>>> import numpy as np
>>> from numpy import linalg as LA
>>> np.set_printoptions(precision=2, suppress=True, linewidth=100, legacy="1.25")
>>> rd = lambda a: np.round(a, 2) + 0
>>> u = np.array([1, -2, 1, 0])
>>> X = 2 * np.eye(4) + np.outer(u, u)
>>> X
array([[ 3., -2.,  1.,  0.],
       [-2.,  6., -2.,  0.],
       [ 1., -2.,  3.,  0.],
       [ 0.,  0.,  0.,  2.]])
>>> rng = np.random.default_rng(89257)
>>> M2 = X + rng.integers(-2, 3, (4, 1)) @ rng.integers(-2, 3, (1, 4))
>>> M2
array([[ 1., -2.,  5.,  2.],
       [-3.,  6.,  0.,  1.],
       [ 2., -2.,  1., -1.],
       [-1.,  0.,  2.,  3.]])
>>> M2 - X
array([[-2.,  0.,  4.,  2.],
       [-1.,  0.,  2.,  1.],
       [ 1.,  0., -2., -1.],
       [-1.,  0.,  2.,  1.]])
>>> print(rd(LA.svd(M2 - X, compute_uv=False)))
[6.48 0.   0.   0.  ]
>>> hat = np.triu(np.array([[0, -1, -3, -3], [5, 4, -4, 2], [-5, -6, 2, 6], [-1, 7, -4, -2]]), 1) + np.eye(4)
>>> M2 = hat @ X @ LA.inv(hat)
>>> np.poly(M2)
array([   1.,  -14.,   60., -104.,   64.])
>>> rd(LA.det(M2))
64.0
>>> M2
array([[  2.,   0.,   0.,   0.],
       [ -6.,   8.,   0., -30.],
       [  1.,  -1.,   2.,   5.],
       [  0.,   0.,   0.,   2.]])
>>> print(np.trace(M2), np.trace(X))
14.0 14.0
>>> vals, evecs = LA.eigh(X)
>>> x = np.array([2, 0, -2, -2])
>>> rd(evecs * np.sqrt(vals) @ evecs.T)
array([[ 1.65, -0.47,  0.24,  0.  ],
       [-0.47,  2.36, -0.47,  0.  ],
       [ 0.24, -0.47,  1.65,  0.  ],
       [ 0.  ,  0.  ,  0.  ,  1.41]])
>>> (np.sign(evecs[:, -1].round(6)) == np.sign(evecs[0, -1].round(6))).astype(int)
array([1, 0, 1, 0])
>>> x @ X @ x / (x @ x), vals[0], vals[-1]
(2.0, 2.0, 8.0)
>>> data = np.loadtxt("w.csv", delimiter=",")
>>> print(data)
[[ 4.43 -8.41 -3.11]
 [ 2.93 -4.71  8.32]
 [ 8.08 -3.25 -4.92]
 [ 7.16  5.8  -3.88]
 [-8.78  4.06 -2.55]
 [-3.41  2.42  9.09]
 [ 2.88 -1.81  9.4 ]
 [ 3.05  7.42  5.97]
 [-4.43  0.15 -8.97]
 [-3.09  1.57 -9.38]
 [-4.38  0.23  8.99]
 [-6.97 -2.78 -6.61]
 [ 0.47 -7.8   6.24]
 [-0.55 -1.02  9.93]
 [ 9.14  0.92  3.95]
 [-2.06  7.52 -6.26]
 [ 3.11 -6.46 -6.97]
 [-8.87 -4.57 -0.6 ]]
>>> basis = data[[6, 16]].astype(float)
>>> for _ in range(7):
...     lab = LA.norm(data[:, None] - basis, axis=-1).argmin(axis=1)
...     basis = np.array([data[lab == j].mean(axis=0) for j in range(2)])
... 
>>> print(lab)
[1 0 1 1 1 0 0 0 1 1 0 1 0 0 0 1 1 1]
>>> print(rd(basis))
[[ 1.27 -0.54  7.74]
 [-1.14 -0.64 -5.32]]
>>> rd(LA.det(X))
64.0
>>> rd(np.sort(np.abs(LA.eigvals(X))))
array([2., 2., 2., 8.])
>>> (X - X.T) / 2
array([[0., 0., 0., 0.],
       [0., 0., 0., 0.],
       [0., 0., 0., 0.],
       [0., 0., 0., 0.]])
>>> print(np.trace(X))
14.0
>>> (X + X.T) / 2
array([[ 3., -2.,  1.,  0.],
       [-2.,  6., -2.,  0.],
       [ 1., -2.,  3.,  0.],
       [ 0.,  0.,  0.,  2.]])
>>> hat = data @ LA.solve(data.T @ data, data.T)
>>> print(LA.matrix_rank(np.eye(18) - hat))
15
>>> np.allclose(hat @ hat, hat)
True
>>> rd(hat @ data[:, 1])
array([-8.41, -4.71, -3.25,  5.8 ,  4.06,  2.42, -1.81,  7.42,  0.15,  1.57,  0.23, -2.78, -7.8 ,
       -1.02,  0.92,  7.52, -6.46, -4.57])
>>> rd(np.diag(hat))
array([0.22, 0.13, 0.19, 0.22, 0.18, 0.15, 0.11, 0.2 , 0.12, 0.11, 0.15, 0.16, 0.19, 0.12, 0.17,
       0.18, 0.19, 0.22])
>>> dist = LA.norm(data[:, None] - data[None], axis=-1)
>>> LA.matrix_rank(dist ** 2)
5
>>> np.flatnonzero(dist[13] < dist.mean() / 2)
array([ 1,  5,  6, 10, 13])
>>> dist.shape
(18, 18)
>>> rd(dist[:5, :5])
array([[ 0.  , 12.11,  6.57, 14.49, 18.17],
       [12.11,  0.  , 14.28, 16.65, 18.23],
       [ 6.57, 14.28,  0.  ,  9.16, 18.53],
       [14.49, 16.65,  9.16,  0.  , 16.09],
       [18.17, 18.23, 18.53, 16.09,  0.  ]])
>>> np.unravel_index(dist.round(6).argmax(), dist.shape)
(6, 9)
>>> (dist + 1e9 * np.eye(18)).round(6).argmin(axis=1)
array([16,  6, 16,  2, 11, 10,  1,  5,  9,  8,  5,  8,  1,  6,  6,  9,  0, 11])
>>> arr = np.load("out3.npy")
>>> arr
array([[ -4,  -5,   7],
       [  0,   1,  -2],
       [  0,   7,  -3],
       [  3,  -1, -12],
       [  4,  -2, -10],
       [ -5,   0, -12],
       [-14,   9, -15],
       [-19,   4, -14],
       [-10,   2,  -8],
       [-11,   6, -11],
       [ -3,  15, -12],
       [ -1,  10,  -5],
       [ -3,  17,  -4],
       [  1,  14,  -7],
       [ -5,  18,   0],
       [  1,  20,   4],
       [  3,  27,   6],
       [  3,  22,   4],
       [ 11,  29,   8],
       [ 10,  29,   6],
       [  1,  33,   3]])
>>> u = np.array([1, 0, -2])
>>> np.correlate(arr[15], arr[7], "full")
array([ -14, -276,    5, -364,  -76])
>>> np.convolve(arr[15], u)
array([  1,  20,   2, -40,  -8])
>>> np.array([np.convolve(row, u, "same") for row in arr])
array([[ -5,  15,  10],
       [  1,  -2,  -2],
       [  7,  -3, -14],
       [ -1, -18,   2],
       [ -2, -18,   4],
       [  0,  -2,   0],
       [  9,  13, -18],
       [  4,  24,  -8],
       [  2,  12,  -4],
       [  6,  11, -12],
       [ 15,  -6, -30],
       [ 10,  -3, -20],
       [ 17,   2, -34],
       [ 14,  -9, -28],
       [ 18,  10, -36],
       [ 20,   2, -40],
       [ 27,   0, -54],
       [ 22,  -2, -44],
       [ 29, -14, -58],
       [ 29, -14, -58],
       [ 33,   1, -66]])
>>> np.polyval(u, arr[15])
array([ -1, 398,  14])
>>> dist = LA.norm(arr[:, None] - arr[None], axis=-1)
>>> np.unravel_index(dist.round(6).argmax(), dist.shape)
(7, 18)
>>> hat = arr @ LA.solve(arr.T @ arr, arr.T)
>>> rd(LA.eigvalsh(hat))
array([0., 0., 0., 0., 0., 0., 0., 0., 0., 0., 0., 0., 0., 0., 0., 0., 0., 0., 1., 1., 1.])
>>> np.allclose(hat @ hat, hat)
True
>>> print(rd(np.trace(hat)))
3.0
>>> rd(hat @ arr[:, 2])
array([  7.,  -2.,  -3., -12., -10., -12., -15., -14.,  -8., -11., -12.,  -5.,  -4.,  -7.,   0.,
         4.,   6.,   4.,   8.,   6.,   3.])
>>> m1 = np.array([[0, 1, 1, 1], [1, 0, 1, 1], [1, 1, 0, 1], [1, 1, 1, 0]])
>>> def softmax(z):
...     e = np.exp(z - z.max(axis=-1, keepdims=True))
...     return e / e.sum(axis=-1, keepdims=True)
... 
>>> rd(softmax(m1[0] + -3))
array([0.11, 0.3 , 0.3 , 0.3 ])
>>> softmax(m1).sum(axis=1)
array([1., 1., 1., 1.])
>>> att = m1 @ m1.T / np.sqrt(4)
>>> rd(softmax(att + np.triu(np.full(att.shape, -np.inf), 1)))
array([[1.  , 0.  , 0.  , 0.  ],
       [0.38, 0.62, 0.  , 0.  ],
       [0.27, 0.27, 0.45, 0.  ],
       [0.22, 0.22, 0.22, 0.35]])
>>> vals, evecs = LA.eigh(m1)
>>> rd(LA.svd(m1, compute_uv=False))
array([3., 1., 1., 1.])
>>> rd(LA.eigvalsh(m1 @ m1))
array([1., 1., 1., 9.])
>>> np.abs(evecs[:, -1]).round(6).argmax()
0
>>> (vals > 1e-8).sum(), (vals < -1e-8).sum()
(1, 3)
>>> rd(LA.eigvalsh(m1 + 3 * np.eye(4)))
array([2., 2., 2., 6.])
>>> np.unique(vals.round(6) + 0, return_counts=True)[1]
array([3, 1])
>>> vals, evecs = LA.eig(m1)
>>> rd(np.sort(LA.eigvals(LA.inv(m1))))
array([-1.  +0.j, -1.  +0.j, -1.  +0.j,  0.33+0.j])
>>> rd(np.prod(vals))
-3.0
>>> rd(LA.norm(m1) ** 2 / LA.norm(m1, 2) ** 2)
1.33
>>> print(LA.norm(m1, axis=1).argmax())
0
>>> print(rd(LA.norm(m1[3] - m1[2])))
1.41
>>> M2 = m1 / np.sqrt((m1 ** 2).mean(axis=1, keepdims=True))
>>> m1 - m1.mean(axis=1, keepdims=True)
array([[-0.75,  0.25,  0.25,  0.25],
       [ 0.25, -0.75,  0.25,  0.25],
       [ 0.25,  0.25, -0.75,  0.25],
       [ 0.25,  0.25,  0.25, -0.75]])
>>> LA.matrix_rank(m1 - m1.mean(axis=1, keepdims=True))
3
>>> rd(M2[0])
array([0.  , 1.15, 1.15, 1.15])
>>> A = np.array([[-0.3, 2.4, -0.86],
...     [-0.1, 0.9, -0.26],
...     [-0.7, -0.6, -2.0],
...     [1.2, 0.1, 3.7],
...     [-1.0, -0.6, -3.01],
...     [-1.2, 0.1, -3.63],
...     [-1.7, 0.2, -5.09],
...     [0.4, 0.0, 1.18],
...     [1.6, 0.0, 4.75],
...     [0.3, 1.6, 0.97],
...     [-1.2, 0.6, -3.6],
...     [0.0, 0.9, 0.0],
...     [0.4, -0.6, 1.16]])
>>> np.argsort(-LA.norm(A, axis=0).round(6), kind="stable")[:3]
array([2, 0, 1])
>>> [round(float(x), 2) for x in LA.svd(A, compute_uv=False)[:3]]
[10.85, 3.38, 0.05]
>>> dist = LA.norm(A[:, None] - A[None], axis=-1)
>>> rd(LA.norm(A - A.mean(axis=0), axis=1))
array([2.05, 0.58, 1.86, 4.44, 2.81, 3.29, 4.83, 1.83, 5.57, 1.98, 3.26, 0.75, 2.03])
>>> (dist + 1e9 * np.eye(13)).round(6).argmin(axis=1)
array([ 1, 11,  4,  8,  5, 10,  5, 12,  3, 11,  5,  1,  7])
>>> rd(dist[2])
array([3.23, 2.37, 0.  , 6.05, 1.05, 1.84, 3.34, 3.42, 7.16, 3.83, 2.06, 2.6 , 3.35])
>>> dist.shape
(13, 13)
>>> rd(dist[:5, :5])
array([[0.  , 1.63, 3.23, 5.32, 3.76],
       [1.63, 0.  , 2.37, 4.24, 3.26],
       [3.23, 2.37, 0.  , 6.05, 1.05],
       [5.32, 4.24, 6.05, 0.  , 7.1 ],
       [3.76, 3.26, 1.05, 7.1 , 0.  ]])
>>> basis = A[[7, 1]].astype(float)
>>> for _ in range(3):
...     lab = LA.norm(A[:, None] - basis, axis=-1).argmin(axis=1)
...     basis = np.array([A[lab == j].mean(axis=0) for j in range(2)])
... 
>>> lab
array([1, 1, 1, 0, 1, 1, 1, 0, 0, 0, 1, 1, 0])
>>> print(np.bincount(lab))
[5 8]
